$ ipython --no-banner

In [1]: import numpy as np

In [2]: import numpy.linalg as la

In [3]: np.set_printoptions(suppress=True, linewidth=140)

In [4]: def rnd(a):
   ...:     return np.round(a, 2) + 0
   ...: 

In [5]: W0 = np.loadtxt("dump.csv", delimiter=",")

In [6]: print(W0)
[[  4.29  -0.66  -0.66  -0.29   4.07  -2.85  -0.47   1.28  -3.76   0.41  -0.76]
 [  4.26  -2.39  -2.39  -0.26   6.36  -7.46   0.68  -2.75  -2.58   0.97   0.42]
 [  0.08   0.46   0.46   3.92  -0.23   1.54  -2.61   6.69  -1.7   -2.77   1.3 ]
 [  0.31  -0.59  -0.59   3.69   1.32  -1.33  -1.84   4.09  -1.15  -2.27   1.85]
 [ -0.24  -2.23  -2.23   4.24   3.15  -5.53  -0.93   0.62   0.31  -2.08   3.31]
 [  0.86  -1.37  -1.37   3.14   2.73  -3.61  -1.13   1.9   -0.99  -1.64   2.01]
 [  2.78   0.09   0.09   1.22   2.06  -0.34  -1.47   4.03  -3.25  -0.84  -0.25]
 [  9.11  -3.9   -3.9   -5.11  11.6  -13.1    3.3   -9.5   -4.81   4.71  -1.81]
 [  1.32  -0.71  -0.71   2.68   2.16  -2.    -1.42   3.13  -1.74  -1.55   1.26]
 [  1.71  -2.98  -2.98   2.29   5.45  -8.19   0.23  -2.43  -0.49  -0.53   2.51]
 [  0.22   0.25   0.25   3.78   0.14   0.93  -2.43   6.11  -1.65  -2.6    1.35]
 [  4.76  -1.98  -1.98  -0.76   6.14  -6.53   0.57  -2.12  -3.19   1.16  -0.19]
 [ -3.79  -1.39  -1.39   7.79  -0.35  -2.1   -2.67   4.96   2.12  -4.73   5.12]
 [  3.21  -1.13  -1.13   0.79   3.98  -3.76  -0.51   0.89  -2.72  -0.15   0.28]
 [  4.13  -3.43  -3.43  -0.13   7.66 -10.2    1.33  -5.1   -1.8    1.23   1.2 ]
 [  0.84   0.13   0.13   3.16   0.71   0.41  -2.14   5.42  -1.98  -2.15   1.02]
 [  3.25  -1.01  -1.01   0.75   3.84  -3.44  -0.58   1.15  -2.83  -0.16   0.17]
 [ -2.52   1.48   1.48   6.52  -3.31   5.11  -4.16  10.79  -0.64  -4.84   2.36]
 [  1.15  -0.25  -0.25   2.85   1.44  -0.73  -1.78   4.3   -1.93  -1.81   1.07]
 [  2.11  -1.65  -1.65   1.89   3.94  -4.78  -0.53   0.4   -1.64  -0.71   1.36]
 [  1.06  -1.37  -1.37   2.94   2.86  -3.66  -1.07   1.77  -1.13  -1.5    1.87]
 [  5.08   0.23   0.23  -1.08   3.42  -0.76  -0.79   2.81  -4.87   0.65  -1.87]
 [ -1.38  -0.79  -0.79   5.38   0.46  -1.31  -2.27   4.75   0.11  -3.32   3.11]
 [  0.83  -2.86  -2.86   3.17   4.71  -7.58  -0.15  -1.57   0.02  -1.16   3.02]
 [  3.88  -0.56  -0.56   0.12   3.67  -2.46  -0.67   1.77  -3.54   0.11  -0.54]
 [  2.37  -1.45  -1.45   1.63   3.85  -4.34  -0.57   0.69  -1.94  -0.6    1.06]
 [ -2.62  -1.69  -1.69   6.62   0.84  -3.29  -2.08   3.48   1.53  -3.85   4.53]
 [  3.17  -1.87  -1.87   0.83   4.95  -5.72  -0.03  -0.82  -2.2    0.07   0.8 ]
 [ -2.69   0.18   0.18   6.69  -1.7    1.72  -3.35   7.89   0.34  -4.52   3.34]
 [  6.01   0.11   0.11  -2.01   4.2   -1.38  -0.4    1.91  -5.41   1.31  -2.41]
 [  2.22  -0.01  -0.01   1.78   1.83  -0.44  -1.58   4.16  -2.81  -1.18   0.19]
 [ 10.04  -1.43  -1.43  -6.04   8.94  -6.83   1.97  -4.37  -7.07   4.51  -4.07]
 [  8.86  -3.17  -3.17  -4.86  10.46 -11.06   2.73  -7.63  -5.13   4.3   -2.13]
 [ -0.89  -0.87  -0.87   4.89   0.9   -1.69  -2.05   4.23  -0.16  -2.97   2.84]
 [  1.72  -0.7   -0.7    2.28   2.41  -2.1   -1.3    2.89  -2.01  -1.29   0.99]
 [  0.06  -1.31  -1.31   3.94   2.12  -3.18  -1.44   2.57  -0.5   -2.19   2.5 ]
 [  4.77  -0.84  -0.84  -0.77   4.64  -3.5   -0.18   0.52  -3.95   0.79  -0.95]
 [ -1.93  -0.63  -0.63   5.93  -0.12  -0.7   -2.56   5.49   0.37  -3.74   3.37]]

In [7]: G = np.cov(W0, rowvar=False)

In [8]: print(rnd(np.polyfit(W0[:, 9], W0[:, 2], 1)))
[-0.27 -1.36]

In [9]: print(rnd(np.corrcoef(W0[:, 9], W0[:, 2])[0, 1]))
-0.53

In [10]: print(G.shape)
(11, 11)

In [11]: vec = np.array([-1, 7, -7, 5, -3, 0, 3, 6, 5, -5, -6])

In [12]: print(np.sign((W0 @ vec).round(6)))
[-1. -1.  1.  1.  1.  1.  1. -1.  1. -1.  1. -1.  1. -1. -1.  1. -1.  1.  1. -1.  1. -1.  1. -1. -1. -1.  1. -1.  1. -1.  1. -1. -1.  1.
  1.  1. -1.  1.]

In [13]: m1 = np.array([[0, 0, 0, 0],
    ...:     [-10, -8, -2, -19],
    ...:     [-2, 0, -5, -8],
    ...:     [-7, -9, 0, -7],
    ...:     [0, 0, 0, 0],
    ...:     [8, -9, -1, 6],
    ...:     [-7, -9, 0, -7],
    ...:     [0, 0, 0, 0],
    ...:     [-3, 1, -2, -12],
    ...:     [-3, 1, -2, -12],
    ...:     [0, 0, 0, 0]])

In [14]: print(m1)
[[  0   0   0   0]
 [-10  -8  -2 -19]
 [ -2   0  -5  -8]
 [ -7  -9   0  -7]
 [  0   0   0   0]
 [  8  -9  -1   6]
 [ -7  -9   0  -7]
 [  0   0   0   0]
 [ -3   1  -2 -12]
 [ -3   1  -2 -12]
 [  0   0   0   0]]

In [15]: Xs = (m1 - m1.mean(axis=0)) / m1.std(axis=0)

In [16]: print(Xs.std(axis=0))
[1. 1. 1. 1.]

In [17]: c = la.lstsq(np.delete(Xs, 2, axis=1), Xs[:, 2])[0]

In [18]: print(np.abs(c).argmax())
2

In [19]: W2 = m1[[6, 1]].astype(float)

In [20]: for _ in range(5):
    ...:     z = la.norm(m1[:, None] - W2, axis=-1).argmin(axis=1)
    ...:     W2 = np.array([m1[z == j].mean(axis=0) for j in range(2)])
    ...: 

In [21]: print(z)
[0 1 0 0 0 0 0 0 0 0 0]

In [22]: print(np.bincount(z))
[10  1]

In [23]: print(W2[1] - W2[0])
[ -8.6  -5.5  -1.  -15. ]

In [24]: vec = np.array([-1, 1, 2, -2])

In [25]: rhs = m1 @ vec

In [26]: print(rhs)
[  0  36   8  12   0 -31  12   0  24  24   0]

In [27]: print(rnd(la.pinv(m1) @ m1))
[[1. 0. 0. 0.]
 [0. 1. 0. 0.]
 [0. 0. 1. 0.]
 [0. 0. 0. 1.]]

In [28]: rng = np.random.default_rng(7370)

In [29]: rhs = rhs + 0.05 * rng.normal(size=11)

In [30]: print(rnd(rhs))
[ -0.01  35.96   8.01  11.94   0.02 -30.95  11.97   0.05  23.9   24.03   0.01]

In [31]: c, *_ = la.lstsq(m1, rhs)

In [32]: print(c.round())
[-1.  1.  2. -2.]

In [33]: dist = la.norm(m1[:, None] - m1[None], axis=-1)

In [34]: print(np.unravel_index(dist.round(6).argmax(), dist.shape))
(np.int64(1), np.int64(5))

In [35]: print(dist.mean(axis=1).argmax())
5

In [36]: print((dist + 1e9 * np.eye(11)).round(6).argmin(axis=1))
[4 3 8 6 0 0 3 0 9 8 0]

In [37]: A = np.load("case10.npy")

In [38]: print(rnd(A))
[[ 1.    0.    0.    0.    0.    0.    0.    0.    0.    0.  ]
 [ 0.    1.    0.    0.    0.    0.    0.    0.    0.    0.  ]
 [ 0.    0.    1.    0.    0.    0.    0.    0.    0.    0.  ]
 [ 0.    0.    0.   -0.71  0.    0.    0.    0.    0.71  0.  ]
 [ 0.    0.    0.    0.    1.    0.    0.    0.    0.    0.  ]
 [ 0.    0.    0.    0.    0.    1.    0.    0.    0.    0.  ]
 [ 0.    0.    0.    0.    0.    0.    1.    0.    0.    0.  ]
 [ 0.    0.    0.    0.    0.    0.    0.    1.    0.    0.  ]
 [ 0.    0.    0.   -0.71  0.    0.    0.    0.   -0.71  0.  ]
 [ 0.    0.    0.    0.    0.    0.    0.    0.    0.    1.  ]]

In [39]: vec = np.array([-1, 3, -2, -2])

In [40]: rhs = m1 @ vec

In [41]: c, lr = np.zeros(4), 1 / la.norm(m1, 2) ** 2

In [42]: for i in range(10):
    ...:     c -= lr * m1.T @ (m1 @ c - rhs)
    ...:     if i % 2 == 0: print(i, round(la.norm(m1 @ c - rhs), 2))
    ...: 
0 44.86
2 28.21
4 18.01
6 11.86
8 8.27

In [43]: print(rnd(la.cond(m1)))
11.36

In [44]: print(rnd(c))
[-0.66  2.69 -0.62 -2.26]

In [45]: Xs = m1 - m1.mean(axis=0)

In [46]: vecs = la.svd(Xs)[2][:3]

In [47]: M2 = Xs - Xs @ vecs.T @ vecs

In [48]: print(la.norm(M2, axis=1).round(6).argmax())
2

In [49]: print(rnd(la.norm(M2) / la.norm(Xs)))
0.09

In [50]: print(rnd((Xs @ vecs.T).std(axis=0)))
[8.09 4.43 2.17]

In [51]: print(rnd(A.T @ A))
[[1. 0. 0. 0. 0. 0. 0. 0. 0. 0.]
 [0. 1. 0. 0. 0. 0. 0. 0. 0. 0.]
 [0. 0. 1. 0. 0. 0. 0. 0. 0. 0.]
 [0. 0. 0. 1. 0. 0. 0. 0. 0. 0.]
 [0. 0. 0. 0. 1. 0. 0. 0. 0. 0.]
 [0. 0. 0. 0. 0. 1. 0. 0. 0. 0.]
 [0. 0. 0. 0. 0. 0. 1. 0. 0. 0.]
 [0. 0. 0. 0. 0. 0. 0. 1. 0. 0.]
 [0. 0. 0. 0. 0. 0. 0. 0. 1. 0.]
 [0. 0. 0. 0. 0. 0. 0. 0. 0. 1.]]

In [52]: mat = np.load("run17.npy")

In [53]: print(rnd(mat))
[[-16.85  -9.65 -10.28  -0.25   8.82 -20.7 ]
 [ -0.66  -0.55  -2.03  -1.84   0.65  -2.55]
 [ -0.32  -0.44  -1.65  -1.6    0.31  -1.86]
 [ -0.17  -0.38  -1.39  -1.39   0.14  -1.46]
 [ -0.07  -0.32  -1.06  -1.08   0.01  -1.02]
 [ -0.03  -0.28  -0.88  -0.89  -0.04  -0.81]
 [  0.    -0.13  -0.35  -0.36  -0.05  -0.29]
 [  0.13   1.17   2.1    1.9    0.72   1.51]
 [  0.27   1.76   2.92   2.54   1.08   2.08]
 [  0.51   2.54   3.93   3.29   1.52   2.79]
 [  0.9    3.6    5.2    4.15   2.09   3.7 ]
 [ 13.28  25.17  26.33  14.14  10.4   21.48]
 [ 17.62  31.65  32.17  16.26  12.39  26.87]
 [ 18.65  33.15  33.5   16.72  12.83  28.12]
 [ 23.5   40.13  39.67  18.79  14.83  33.97]
 [ 27.2   45.35  44.24  20.24  16.25  38.37]
 [ 28.77  47.53  46.13  20.83  16.83  40.21]]

In [54]: Xs = mat - mat.mean(axis=0)

In [55]: vecs = la.svd(Xs)[2][:3]

In [56]: M2 = Xs - Xs @ vecs.T @ vecs

In [57]: print(la.norm(M2, axis=1).round(6).argmax())
0

In [58]: print(rnd(np.cov(Xs @ vecs.T, rowvar=False)))
[[1304.28    0.      0.  ]
 [   0.     20.45    0.  ]
 [   0.      0.      2.25]]

In [59]: print(rnd(np.diag(vecs.T @ vecs)))
[0.46 0.53 0.36 0.57 0.56 0.52]
